% python3 -q
>>> import numpy as np
>>> np.set_printoptions(suppress=True, linewidth=160)
>>> def tidy(a):
...     return np.round(a, 1) + 0
... 
>>> feats = np.load("sample14.npy")
>>> tidy(feats)
array([[ 2.7,  3.7,  0.8,  4.2,  0.1,  3.1,  2.7],
       [-0.3,  6.4,  5.9,  7. , -3.6,  5.4,  1.8],
       [ 1. ,  3.7,  3.7,  4. , -0.6,  6.1, -0.3],
       [ 1.3,  5.7, -0.2,  8. , -3.9,  0.1,  6.8],
       [ 3.1,  5.4,  3.1,  4.7,  0.2,  3.7,  3. ],
       [ 7.9,  6.5,  1.2,  3.3,  4.2,  0.7,  6.6],
       [ 1.9,  4.5,  1. ,  5.6, -1.5,  2.5,  3.8],
       [-1.3,  5.6,  5.4,  7.1, -4.3,  5.8,  1. ],
       [ 1. ,  3.4,  4.4,  3.3,  0. ,  7.1, -1.4],
       [-2. ,  1.9,  3.4,  4.5, -3. ,  7.5, -2.5],
       [ 4.3,  8.1,  3. ,  6.9, -0.7,  1. ,  7.1],
       [ 3.2,  5.1,  3.3,  4.2,  0.7,  4.1,  2.4],
       [ 1.8,  2.3,  1.3,  3.1,  0.4,  5. ,  0.1],
       [ 4.8,  5. ,  5.2,  1.9,  3.7,  6.2,  0.3],
       [ 4.8,  5.4,  4. ,  3. ,  2.8,  4.6,  2.1],
       [-0.5,  1.7,  5.5,  2.1,  0.1,  9.8, -5. ],
       [-0.7,  3.9,  8.6,  3.1, -0.5, 10.7, -4.7],
       [ 0.6,  3.6,  5.2,  3.5, -0.3,  7.6, -1.8],
       [ 1.5,  5.9,  1.6,  7.3, -3. ,  1.6,  5.3],
       [ 1.8,  6.6,  7.9,  4.7, -0.1,  7.3,  0. ],
       [ 1.7,  3.8,  5.2,  2.9,  0.9,  7.4, -1.5],
       [ 2.6,  6.6,  5.5,  5.2, -0.2,  4.9,  2.4],
       [-0.2,  4.2,  5.3,  4.8, -1.8,  7.1, -1. ],
       [ 3.5,  3.7,  1.3,  3.3,  1.3,  3.6,  2.2],
       [-1. ,  5.8,  7.7,  5.9, -2.9,  8. , -1.1],
       [ 4.6,  5. ,  1.2,  4.1,  1.4,  2.2,  4.4],
       [ 1.2,  1.9,  1.6,  3. ,  0.1,  5.7, -0.8],
       [-0.8,  1.8,  4.6,  2.9, -0.8,  8.8, -3.8],
       [ 0. ,  2.6,  5.6,  2.7,  0. ,  9. , -3.7],
       [ 0.2,  2.8,  3.6,  3.7, -0.9,  6.9, -1.5],
       [ 1.7,  4.7,  3.4,  4.9, -0.9,  4.6,  1.7],
       [ 2.2,  7.6,  3.9,  7.5, -2.5,  2.2,  5.6],
       [ 3. ,  4. ,  5.3,  2.2,  2.3,  7.3, -1.3],
       [ 2.5,  5.2,  4.2,  4.3,  0.2,  5. ,  1.5],
       [ 3.3,  3.5,  3.4,  2.3,  2.2,  5.9, -0.1],
       [ 0. ,  5.4,  2.2,  7.4, -4.1,  2.9,  3.8],
       [-1.2,  0.4,  3.9,  1.9, -0.4,  9.5, -5.3],
       [ 0.9,  3.3,  4.9,  3.2,  0.1,  7.5, -1.9],
       [ 2.6,  0.1,  0.5,  0.4,  2.9,  6.4, -2.3],
       [ 1.8,  1.6,  4.3,  0.7,  2.6,  8.8, -4. ]])
>>> Xs = feats - feats.mean(axis=0)
>>> vecs = np.linalg.svd(Xs)[2][:4]
>>> B = Xs - Xs @ vecs.T @ vecs
>>> tidy(np.linalg.norm(B) / np.linalg.norm(Xs))
np.float64(0.0)
>>> U, sigma, VT = np.linalg.svd(feats)
>>> tidy(sigma)
array([59. , 30.8, 18.1,  7.7,  0. ,  0. ,  0. ])
>>> B = U[:, :4] @ np.diag(sigma[:4]) @ VT[:4]
>>> tidy(np.linalg.norm(feats - B) / np.linalg.norm(feats))
np.float64(0.0)
>>> np.linalg.matrix_rank(feats, rtol=0.05)
np.int64(4)
>>> A = np.load("block16.npy")
>>> A
array([[0, 0, 0, 0, 0, 1, 0, 0, 0, 0, 0, 0],
       [0, 0, 0, 0, 0, 0, 0, 0, 0, 0, 0, 1],
       [0, 0, 0, 1, 0, 0, 0, 0, 0, 0, 0, 0],
       [0, 0, 0, 0, 0, 0, 1, 0, 0, 0, 0, 0],
       [1, 0, 0, 0, 0, 0, 0, 0, 0, 0, 0, 0],
       [0, 0, 0, 0, 0, 0, 0, 1, 0, 0, 0, 0],
       [0, 0, 0, 0, 0, 0, 0, 0, 0, 1, 0, 0],
       [0, 1, 0, 0, 0, 0, 0, 0, 0, 0, 0, 0],
       [0, 0, 0, 0, 0, 0, 0, 0, 0, 0, 1, 0],
       [0, 0, 0, 0, 1, 0, 0, 0, 0, 0, 0, 0],
       [0, 0, 0, 0, 0, 0, 0, 0, 1, 0, 0, 0],
       [0, 0, 1, 0, 0, 0, 0, 0, 0, 0, 0, 0]])
>>> # 2 groups of indices that never mix
>>> tidy(np.linalg.svd(A, compute_uv=False))
array([1., 1., 1., 1., 1., 1., 1., 1., 1., 1., 1., 1.])
>>> A[:, 1] @ A[:, 4]
np.int64(0)
>>> A @ A.T
array([[1, 0, 0, 0, 0, 0, 0, 0, 0, 0, 0, 0],
       [0, 1, 0, 0, 0, 0, 0, 0, 0, 0, 0, 0],
       [0, 0, 1, 0, 0, 0, 0, 0, 0, 0, 0, 0],
       [0, 0, 0, 1, 0, 0, 0, 0, 0, 0, 0, 0],
       [0, 0, 0, 0, 1, 0, 0, 0, 0, 0, 0, 0],
       [0, 0, 0, 0, 0, 1, 0, 0, 0, 0, 0, 0],
       [0, 0, 0, 0, 0, 0, 1, 0, 0, 0, 0, 0],
       [0, 0, 0, 0, 0, 0, 0, 1, 0, 0, 0, 0],
       [0, 0, 0, 0, 0, 0, 0, 0, 1, 0, 0, 0],
       [0, 0, 0, 0, 0, 0, 0, 0, 0, 1, 0, 0],
       [0, 0, 0, 0, 0, 0, 0, 0, 0, 0, 1, 0],
       [0, 0, 0, 0, 0, 0, 0, 0, 0, 0, 0, 1]])
>>> A.T @ A
array([[1, 0, 0, 0, 0, 0, 0, 0, 0, 0, 0, 0],
       [0, 1, 0, 0, 0, 0, 0, 0, 0, 0, 0, 0],
       [0, 0, 1, 0, 0, 0, 0, 0, 0, 0, 0, 0],
       [0, 0, 0, 1, 0, 0, 0, 0, 0, 0, 0, 0],
       [0, 0, 0, 0, 1, 0, 0, 0, 0, 0, 0, 0],
       [0, 0, 0, 0, 0, 1, 0, 0, 0, 0, 0, 0],
       [0, 0, 0, 0, 0, 0, 1, 0, 0, 0, 0, 0],
       [0, 0, 0, 0, 0, 0, 0, 1, 0, 0, 0, 0],
       [0, 0, 0, 0, 0, 0, 0, 0, 1, 0, 0, 0],
       [0, 0, 0, 0, 0, 0, 0, 0, 0, 1, 0, 0],
       [0, 0, 0, 0, 0, 0, 0, 0, 0, 0, 1, 0],
       [0, 0, 0, 0, 0, 0, 0, 0, 0, 0, 0, 1]])
>>> tidy(np.linalg.pinv(A))
array([[0., 0., 0., 0., 1., 0., 0., 0., 0., 0., 0., 0.],
       [0., 0., 0., 0., 0., 0., 0., 1., 0., 0., 0., 0.],
       [0., 0., 0., 0., 0., 0., 0., 0., 0., 0., 0., 1.],
       [0., 0., 1., 0., 0., 0., 0., 0., 0., 0., 0., 0.],
       [0., 0., 0., 0., 0., 0., 0., 0., 0., 1., 0., 0.],
       [1., 0., 0., 0., 0., 0., 0., 0., 0., 0., 0., 0.],
       [0., 0., 0., 1., 0., 0., 0., 0., 0., 0., 0., 0.],
       [0., 0., 0., 0., 0., 1., 0., 0., 0., 0., 0., 0.],
       [0., 0., 0., 0., 0., 0., 0., 0., 0., 0., 1., 0.],
       [0., 0., 0., 0., 0., 0., 1., 0., 0., 0., 0., 0.],
       [0., 0., 0., 0., 0., 0., 0., 0., 1., 0., 0., 0.],
       [0., 1., 0., 0., 0., 0., 0., 0., 0., 0., 0., 0.]])
